$ ipython --no-banner

In [1]: import numpy as np

In [2]: import numpy.linalg as la

In [3]: np.set_printoptions(suppress=True, linewidth=100)

In [4]: def tidy(a):
   ...:     return np.round(a, 4) + 0
   ...: 

In [5]: arr = np.loadtxt("out19.csv", delimiter=",")

In [6]: arr
Out[6]: 
array([[-0.7901,  3.7154,  4.0732,  4.0782, -2.1033, -4.2713, -2.0669,  6.0815,  0.4906,  6.2883,
         1.9504],
       [ 0.1551, -0.1246, -0.481 , -0.4982, -0.5626,  0.2031,  0.0213,  0.3269, -0.0762,  0.0962,
         0.0618],
       [ 0.0111, -0.244 , -0.3906, -0.1446, -0.2354, -0.2247, -0.1844, -0.1256, -0.1614,  0.2871,
        -0.2102],
       [ 0.5726, -2.1158, -2.0676, -2.4118,  1.1763,  1.6108,  0.9404, -2.9769, -0.2474, -2.844 ,
        -1.0652],
       [ 0.749 ,  4.0219,  3.6902,  4.1973, -2.4323, -3.9499, -2.6907,  5.9055,  0.1514,  6.2897,
         2.4187],
       [ 0.0398,  2.1875,  1.9455,  1.8647, -0.9661, -1.9291, -0.9864,  2.688 , -0.1383,  3.1276,
         1.5277],
       [ 0.2308,  2.5823,  2.5271,  2.1338, -1.3677, -1.8767, -0.6858,  3.6455,  0.8526,  3.1241,
         0.8534],
       [-0.1416,  1.5636,  1.5576,  1.9854, -0.6189, -2.3736, -1.0668,  2.9912,  0.3502,  2.9587,
         0.6983]])

In [7]: x0 = np.array([2, -1, -2, -1, -2, 2, -1, 2, 1, -1, 1])

In [8]: a = np.maximum(arr @ x0, 0)

In [9]: tidy(np.tanh(arr @ x0))
Out[9]: array([-1.    ,  0.9993,  0.4525,  1.    , -1.    , -0.9999, -0.9989, -1.    ])

In [10]: tidy(a)
Out[10]: array([0.    , 3.9483, 0.4879, 5.3142, 0.    , 0.    , 0.    , 0.    ])

In [11]: np.flatnonzero(a > 1e-9)
Out[11]: array([1, 2, 3])

In [12]: def softmax(z):
    ...:     e = np.exp(z - z.max(axis=-1, keepdims=True))
    ...:     return e / e.sum(axis=-1, keepdims=True)
    ...: 

In [13]: tidy(softmax(arr[5] + 3))
Out[13]: array([0.0155, 0.1324, 0.104 , 0.0959, 0.0057, 0.0022, 0.0055, 0.2184, 0.0129, 0.3391, 0.0685])

In [14]: tidy(softmax(10 * arr[5]))
Out[14]: array([0.    , 0.0001, 0.    , 0.    , 0.    , 0.    , 0.    , 0.0122, 0.    , 0.9877, 0.    ])

In [15]: tidy(softmax(arr[5]))
Out[15]: array([0.0155, 0.1324, 0.104 , 0.0959, 0.0057, 0.0022, 0.0055, 0.2184, 0.0129, 0.3391, 0.0685])

In [16]: att = arr @ arr.T / np.sqrt(11)

In [17]: softmax(att).round(6).argmax(axis=1)
Out[17]: array([0, 1, 3, 3, 4, 4, 4, 0])

In [18]: tidy(softmax(att)[5] @ arr)
Out[18]: 
array([ 0.0736,  3.8874,  3.8582,  4.145 , -2.2879, -4.0909, -2.4169,  5.9827,  0.3003,  6.289 ,
        2.2132])

In [19]: J = np.loadtxt("layer9.csv", delimiter=",")

In [20]: J
Out[20]: 
array([[9., 4., 0., 0., 0., 0., 0.],
       [4., 4., 4., 0., 0., 0., 0.],
       [0., 4., 3., 4., 0., 0., 0.],
       [0., 0., 4., 7., 4., 0., 0.],
       [0., 0., 0., 4., 4., 4., 0.],
       [0., 0., 0., 0., 4., 1., 4.],
       [0., 0., 0., 0., 0., 4., 3.]])

In [21]: # symmetric, so the eigenvalues are real

In [22]: tidy(la.eigvalsh(J).min())
Out[22]: np.float64(-4.0032)

In [23]: X = np.loadtxt("run10.csv", delimiter=",")

In [24]: tidy(X)
Out[24]: 
array([[-0.1052,  3.3012, -1.821 , -1.3178, -1.7904,  0.6616, -1.2326,  1.9687],
       [-0.4667,  2.2662, -0.8686, -1.9017, -2.6379,  1.0307,  0.6537,  2.613 ],
       [ 0.133 ,  3.4691, -2.1491, -0.7693, -1.0117,  0.3393, -2.2213,  1.2901],
       [ 0.7316,  0.7804, -1.162 ,  1.6005,  2.2785, -0.9492, -3.1677, -1.9537],
       [-0.507 , -2.8727,  2.1634, -0.366 , -0.5796,  0.2991,  3.3483,  0.2007],
       [ 0.7327,  0.5191, -1.0109,  1.6865,  2.3944, -0.9911, -3.0427, -2.0864],
       [ 0.3677,  3.2509, -2.2489, -0.1067, -0.0801, -0.0373, -3.0056,  0.4318],
       [ 0.7328,  0.639 , -1.0808,  1.6484,  2.3432, -0.9727, -3.1021, -2.0273],
       [ 0.5791, -1.636 ,  0.3928,  1.985 ,  2.7693, -1.098 , -1.3928, -2.6608],
       [-0.1054,  3.3008, -1.8205, -1.3184, -1.7912,  0.6619, -1.2314,  1.9694],
       [-0.6794, -1.8228,  1.7186, -1.1362, -1.6451,  0.7125,  3.4845,  1.2711],
       [-0.5621, -2.6414,  2.082 , -0.5789, -0.8755,  0.4152,  3.4434,  0.4913],
       [-0.3384, -3.3028,  2.2508,  0.1973,  0.207 , -0.0136,  2.9198, -0.5512],
       [-0.4195, -3.138 ,  2.2333, -0.0602, -0.1532,  0.1303,  3.1466, -0.2104],
       [ 0.6955,  1.6312, -1.6226,  1.238 ,  1.7848, -0.7655, -3.451 , -1.4174],
       [ 0.2234,  3.435 , -2.2166, -0.53  , -0.6742,  0.2019, -2.5481,  0.9842],
       [-0.704 ,  0.3907,  0.4532, -1.9039, -2.6818,  1.089 ,  2.4836,  2.4445],
       [-0.0058, -3.4247,  2.0002,  1.0767,  1.447 , -0.5184,  1.7155, -1.675 ],
       [ 0.7302,  0.8729, -1.2145,  1.5673,  2.2337, -0.9329, -3.208 , -1.9033],
       [ 0.6143,  2.3536, -1.9648,  0.8026,  1.1852, -0.5357, -3.4995, -0.8005],
       [-0.2258, -3.4333,  2.2179,  0.5235,  0.6651, -0.1982,  2.5562, -0.9758],
       [-0.3098,  2.8534, -1.3623, -1.6922, -2.3292,  0.8917, -0.2333,  2.4016],
       [ 0.2492, -3.0182,  1.5168,  1.5918,  2.1837, -0.8286,  0.5449, -2.2895],
       [ 0.7328,  0.6072, -1.0623,  1.6588,  2.3571, -0.9777, -3.0867, -2.0433],
       [ 0.4164, -2.4834,  1.0437,  1.8439,  2.5515, -0.9907, -0.3552, -2.5597],
       [ 0.7012,  1.5513, -1.5816,  1.278 ,  1.8396, -0.7862, -3.4334, -1.4753]])

In [25]: Xc = X - X.mean(axis=0)

In [26]: vecs = la.svd(Xc)[2][:2]

In [27]: B = Xc - Xc @ vecs.T @ vecs

In [28]: tidy(la.norm(B) / la.norm(Xc))
Out[28]: np.float64(0.0)

In [29]: tidy(np.cov(Xc @ vecs.T, rowvar=False))
Out[29]: 
array([[14.5188,  0.    ],
       [ 0.    , 10.7401]])

In [30]: tidy(np.diag(vecs.T @ vecs))
Out[30]: array([0.0215, 0.4815, 0.2027, 0.1586, 0.3102, 0.0496, 0.4925, 0.2834])

In [31]: la.norm(B, axis=1).round(6).argmax()
Out[31]: np.int64(0)

In [32]: rk = la.matrix_rank(X)

In [33]: rk
Out[33]: np.int64(2)

In [34]: ns = la.svd(X)[2][rk:].T

In [35]: np.allclose(X @ ns, 0)
Out[35]: True

In [36]: ns.shape
Out[36]: (8, 6)

In [37]: [int(la.matrix_rank(X[:i])) for i in range(1, len(X) + 1)]
Out[37]: [1, 2, 2, 2, 2, 2, 2, 2, 2, 2, 2, 2, 2, 2, 2, 2, 2, 2, 2, 2, 2, 2, 2, 2, 2, 2]

In [38]: left, sigma, Vt = la.svd(X)

In [39]: tidy(sigma)
Out[39]: array([19.3059, 16.6518,  0.    ,  0.    ,  0.    ,  0.    ,  0.    ,  0.    ])

In [40]: np.argmax(sigma[:-1] / (sigma[1:] + 1e-6)) + 1
Out[40]: np.int64(2)

In [41]: B = left[:, :2] @ np.diag(sigma[:2]) @ Vt[:2]

In [42]: la.matrix_rank(B)
Out[42]: np.int64(2)

In [43]: tidy(np.abs(X - B).max())
Out[43]: np.float64(0.0)

In [44]: la.matrix_rank(X, rtol=0.1)
Out[44]: np.int64(2)

In [45]: tidy(la.norm(X, 2) / la.norm(X))
Out[45]: np.float64(0.7572)

In [46]: left, sigma, Vt = la.svd(X)

In [47]: vecs = Vt[:(sigma > 1e-8).sum()]

In [48]: rng = np.random.default_rng(624)

In [49]: x0 = X[20] + 3 * X[18] + rng.integers(2) * np.eye(8)[0]

In [50]: tidy(x0)
Out[50]: array([ 1.9648, -0.8145, -1.4256,  5.2255,  7.3661, -2.9969, -7.0677, -6.6858])

In [51]: np.allclose(vecs.T @ vecs @ x0, x0)
Out[51]: True

In [52]: la.matrix_rank(np.vstack([X, x0]))
Out[52]: np.int64(2)
